$ ipython --no-banner

In [1]: import numpy as np

In [2]: np.set_printoptions(precision=3, suppress=True, linewidth=120)

In [3]: C = np.sign(np.array([[0, 0, 0, 2], [-2, -1, -2, 1], [0, -1, -2, -1], [1, -1, -2, 2]]))

In [4]: out = (np.tril(C, -1) + np.eye(4)) @ (np.triu(C, 1) + np.eye(4))

In [5]: ev = np.array([6, 1, 8, 2])

In [6]: m1 = np.rint(out * ev @ np.linalg.inv(out)) + 0

In [7]: print(m1)
[[  2.  -8.  -4.  -4.]
 [-14. -10.  -9.  -2.]
 [ 26.  38.  27.  12.]
 [  2.  -6.  -3.  -2.]]

In [8]: r0, r1 = m1[0], m1[2]

In [9]: print(r0 @ r1)
-408.0

In [10]: p = (r0 @ r1) / (r0 @ r0) * r0

In [11]: print((r1 - p) @ r0)
0.0

In [12]: print(np.linalg.matrix_rank(np.outer(r0, r1)))
1

In [13]: print(np.outer(r0, r1))
[[  52.   76.   54.   24.]
 [-208. -304. -216.  -96.]
 [-104. -152. -108.  -48.]
 [-104. -152. -108.  -48.]]

In [14]: print(r1 - p)
[34.16  5.36 10.68 -4.32]

In [15]: r0 = np.array([-1, -1])

In [16]: print(np.correlate(m1[0], m1[1], "full"))
[ -4.  -2.  60.  96. 188.  96.  56.]

In [17]: Q, V = np.linalg.qr(m1[:, :3])[0], np.linalg.qr(m1[:, 3:])[0]

In [18]: s = np.linalg.svd(Q.T @ V, compute_uv=False)

In [19]: print(s)
[0.998]

In [20]: data = np.loadtxt("m.csv", delimiter=",")

In [21]: print(data)
[[ 0.3 -0.7  0.7 -1.4 -0.5  1.   1.1 -0.8 -0.6  1.5 -0.2 -2.4  0.2  1.7]
 [-0.9  0.4  0.2 -1.4  1.4  0.   0.9 -1.1 -0.1 -1.  -1.1  0.5 -0.7  0.9]
 [ 0.4  1.7  0.4  0.1 -1.3  0.2 -0.1  0.7 -1.   0.4  0.6  1.4  0.2 -1. ]
 [-1.1 -1.7  0.  -1.5 -1.8  1.2 -0.4 -1.3  1.  -1.4  0.1 -0.3 -0.3 -0.2]
 [-0.6  0.8  0.6  0.9  0.7  1.3  1.   1.1  0.2  0.9  0.4  0.4  0.1 -1.1]
 [ 0.  -0.3  0.1  0.7 -0.7  0.4 -0.4 -0.4 -0.6  0.1 -0.9  1.8 -2.1  0.6]
 [-0.6  0.5 -1.9 -0.3 -2.4  1.   0.6  1.4 -0.3  1.5 -1.3 -0.9 -0.2  2.3]
 [ 0.3  1.1 -1.4 -0.4 -0.9 -1.   0.8 -0.8 -0.8  0.1  1.6  0.3 -0.2  1.1]
 [-2.3  0.8  0.1  0.   1.3  0.6 -0.6  1.1  0.1  0.9 -1.7  0.9  1.1 -0.7]
 [-0.5  1.5 -0.4  0.8  0.8 -0.1  1.6 -1.  -0.4 -0.1  0.1  1.6  0.8  0.9]]

In [22]: W = np.array([[5, -8, 7],
    ...:     [2, -2, 6],
    ...:     [6, 2, -4],
    ...:     [-4, 1, -1],
    ...:     [1, 2, -5],
    ...:     [6, 8, -2],
    ...:     [0, 8, -4],
    ...:     [-7, -9, 3],
    ...:     [7, -3, 9],
    ...:     [8, -8, 7],
    ...:     [0, -7, -4],
    ...:     [8, 4, -6],
    ...:     [2, -7, 5],
    ...:     [2, -2, -1]])

In [23]: c = np.array([2, 1, 1])

In [24]: H = np.maximum(data @ W + c, 0)

In [25]: print((H > 0).astype(int))
[[1 0 1]
 [1 1 0]
 [1 0 1]
 [1 1 0]
 [1 1 0]
 [1 1 0]
 [0 0 1]
 [0 0 0]
 [1 1 1]
 [1 1 0]]

In [26]: print((H > 0).mean(axis=0))
[0.8 0.6 0.4]

In [27]: print(np.linalg.matrix_rank(H))
3

In [28]: C = np.array([[2, -2], [1, -3], [-3, -2]])

In [29]: print(W @ C)
[[-19   0]
 [-16 -10]
 [ 26 -10]
 [ -4   7]
 [ 19   2]
 [ 26 -32]
 [ 20 -16]
 [-32  35]
 [-16 -23]
 [-13  -6]
 [  5  29]
 [ 38 -16]
 [-18   7]
 [  5   4]]

In [30]: r0, r1 = data[4], data[3]

In [31]: print(r0 @ r1)
-4.53

In [32]: print(np.round(r0 @ r0, 3))
8.95

In [33]: p = (r0 @ r1) / (r0 @ r0) * r0

In [34]: print(round(np.linalg.norm(r0 + r1) ** 2 + np.linalg.norm(r0 - r1) ** 2, 3))
50.04

In [35]: print(p)
[ 0.304 -0.405 -0.304 -0.456 -0.354 -0.658 -0.506 -0.557 -0.101 -0.456 -0.202 -0.202 -0.051  0.557]

In [36]: print(np.round((r1 - p) @ r0, 3))
-0.0

In [37]: t = np.radians(180)

In [38]: Rm = np.eye(14)

In [39]: Rm[1, 1] = Rm[8, 8] = np.cos(t)

In [40]: Rm[1, 8], Rm[8, 1] = -np.sin(t), np.sin(t)

In [41]: out = data @ Rm.T

In [42]: print(np.allclose(np.linalg.norm(data, axis=1), np.linalg.norm(out, axis=1)))
True

In [43]: print(np.linalg.svd(data, compute_uv=False), np.linalg.svd(out, compute_uv=False))
[5.89  5.085 4.583 4.174 3.915 2.833 2.643 1.926 1.361 1.076] [5.89  5.085 4.583 4.174 3.915 2.833 2.643 1.926 1.361 1.076]

In [44]: print(out)
[[ 0.3  0.7  0.7 -1.4 -0.5  1.   1.1 -0.8  0.6  1.5 -0.2 -2.4  0.2  1.7]
 [-0.9 -0.4  0.2 -1.4  1.4  0.   0.9 -1.1  0.1 -1.  -1.1  0.5 -0.7  0.9]
 [ 0.4 -1.7  0.4  0.1 -1.3  0.2 -0.1  0.7  1.   0.4  0.6  1.4  0.2 -1. ]
 [-1.1  1.7  0.  -1.5 -1.8  1.2 -0.4 -1.3 -1.  -1.4  0.1 -0.3 -0.3 -0.2]
 [-0.6 -0.8  0.6  0.9  0.7  1.3  1.   1.1 -0.2  0.9  0.4  0.4  0.1 -1.1]
 [ 0.   0.3  0.1  0.7 -0.7  0.4 -0.4 -0.4  0.6  0.1 -0.9  1.8 -2.1  0.6]
 [-0.6 -0.5 -1.9 -0.3 -2.4  1.   0.6  1.4  0.3  1.5 -1.3 -0.9 -0.2  2.3]
 [ 0.3 -1.1 -1.4 -0.4 -0.9 -1.   0.8 -0.8  0.8  0.1  1.6  0.3 -0.2  1.1]
 [-2.3 -0.8  0.1  0.   1.3  0.6 -0.6  1.1 -0.1  0.9 -1.7  0.9  1.1 -0.7]
 [-0.5 -1.5 -0.4  0.8  0.8 -0.1  1.6 -1.   0.4 -0.1  0.1  1.6  0.8  0.9]]
